In [1]: import numpy as np

In [2]: import numpy.linalg as la

In [3]: np.set_printoptions(suppress=True, linewidth=140)

In [4]: rnd = lambda a: np.round(a, 2) + 0

In [5]: data = np.load("data.npy")

In [6]: data
Out[6]: 
array([[2, 0, 2, 1],
       [0, 0, 0, 0],
       [0, 0, 2, 0],
       [0, 0, 0, 2]])

In [7]: rnd(np.sort(la.eigvals(data).real))
Out[7]: array([0., 2., 2., 2.])

In [8]: np.flatnonzero(la.matrix_power((data != 0) + (data.T != 0) + np.eye(4), 4)[3])
Out[8]: array([0, 2, 3])

In [9]: np.argsort(-la.norm(data, axis=0).round(6), kind="stable")[:3]
Out[9]: array([2, 3, 0])

In [10]: print(rnd(la.norm(data, 2) / la.norm(data)))
0.83

In [11]: print(la.cond(data) > 100)
True

In [12]: la.matrix_rank(data, rtol=0.1)
Out[12]: np.int64(3)

In [13]: rnd(np.sort(np.abs(la.eigvals(data))))
Out[13]: array([0., 2., 2., 2.])

In [14]: np.trace(data)
Out[14]: np.int64(6)

In [15]: (data - data.T) / 2
Out[15]: 
array([[ 0. ,  0. ,  1. ,  0.5],
       [ 0. ,  0. ,  0. ,  0. ],
       [-1. ,  0. ,  0. ,  0. ],
       [-0.5,  0. ,  0. ,  0. ]])

In [16]: la.matrix_power(data, 3)
Out[16]: 
array([[ 8,  0, 24, 12],
       [ 0,  0,  0,  0],
       [ 0,  0,  8,  0],
       [ 0,  0,  0,  8]])

In [17]: data.mean(axis=0)
Out[17]: array([0.5 , 0.  , 1.  , 0.75])

In [18]: data.shape
Out[18]: (4, 4)

In [19]: print(np.diff(data, axis=0))
[[-2  0 -2 -1]
 [ 0  0  2  0]
 [ 0  0 -2  2]]

In [20]: rnd(la.norm(data))
Out[20]: np.float64(4.12)

In [21]: data - data[0]
Out[21]: 
array([[ 0,  0,  0,  0],
       [-2,  0, -2, -1],
       [-2,  0,  0, -1],
       [-2,  0, -2,  1]])

In [22]: print(np.einsum("ij,ji->", data, data))
12

In [23]: cent = np.array([[-0.2, 0.4, -1.6, 0.6, -1.9, 0.6, -0.2],
    ...:     [0.1, 0.7, -0.4, 2.0, 2.1, -0.1, 0.5]])

In [24]: rng = np.random.default_rng(42706)

In [25]: X = np.array([[-1, 2],
    ...:     [-1, 1],
    ...:     [0, -3],
    ...:     [-2, -2],
    ...:     [0, 0],
    ...:     [-2, 2],
    ...:     [3, -3],
    ...:     [2, 0],
    ...:     [3, -1],
    ...:     [-3, 2],
    ...:     [1, 0],
    ...:     [3, -3],
    ...:     [2, -1],
    ...:     [2, -1],
    ...:     [1, -2],
    ...:     [3, -2],
    ...:     [1, 3],
    ...:     [3, 0],
    ...:     [2, 2],
    ...:     [0, -3],
    ...:     [3, 2]]) @ cent + 0.05 * rng.normal(size=(21, 7))

In [26]: print(rnd(X))
[[  0.27   0.93   0.72   3.35   6.04  -0.71   1.2 ]
 [  0.33   0.21   1.2    1.45   4.09  -0.65   0.74]
 [ -0.31  -2.17   1.23  -5.91  -6.26   0.29  -1.52]
 [  0.2   -2.22   4.08  -5.22  -0.32  -1.16  -0.62]
 [  0.     0.04  -0.06   0.03  -0.05   0.01   0.02]
 [  0.5    0.56   2.36   2.8    8.01  -1.37   1.48]
 [ -0.96  -0.88  -3.62  -4.21 -11.99   2.04  -1.99]
 [ -0.31   0.74  -3.3    1.24  -3.8    1.17  -0.4 ]
 [ -0.66   0.52  -4.44  -0.27  -7.81   1.99  -1.15]
 [  0.8    0.17   3.99   2.21   9.92  -2.01   1.63]
 [ -0.17   0.51  -1.65   0.64  -1.89   0.56  -0.23]
 [ -0.87  -0.93  -3.61  -4.3  -11.98   2.14  -1.98]
 [ -0.42   0.13  -2.86  -0.79  -5.91   1.24  -0.82]
 [ -0.47   0.05  -2.75  -0.86  -5.88   1.3   -0.89]
 [ -0.43  -1.08  -0.72  -3.37  -6.06   0.78  -1.16]
 [ -0.78  -0.18  -3.99  -2.22  -9.85   1.94  -1.6 ]
 [  0.13   2.5   -2.87   6.63   4.42   0.37   1.26]
 [ -0.66   1.22  -4.85   1.83  -5.72   1.78  -0.59]
 [ -0.11   2.21  -3.99   5.17   0.37   1.03   0.61]
 [ -0.33  -2.11   1.2   -5.96  -6.25   0.28  -1.49]
 [ -0.47   2.62  -5.65   5.77  -1.53   1.62   0.42]]

In [27]: idx = X[:, 6] > np.median(X[:, 6])

In [28]: r0 = X[idx].mean(axis=0) - X[~idx].mean(axis=0)

In [29]: idx.astype(int)
Out[29]: array([1, 1, 0, 0, 1, 1, 0, 1, 0, 1, 1, 0, 0, 0, 0, 0, 1, 0, 1, 0, 1])

In [30]: ((X - X.mean(axis=0)) @ r0 > 0).astype(int)
Out[30]: array([1, 1, 0, 0, 1, 1, 0, 0, 0, 1, 1, 0, 0, 0, 0, 0, 1, 0, 1, 0, 1])

In [31]: print(np.argsort(-np.abs(r0).round(6), kind="stable"))
[4 3 6 1 5 2 0]

In [32]: print(rnd(r0))
[ 0.61  1.74  0.92  5.77  9.65 -1.15  1.93]
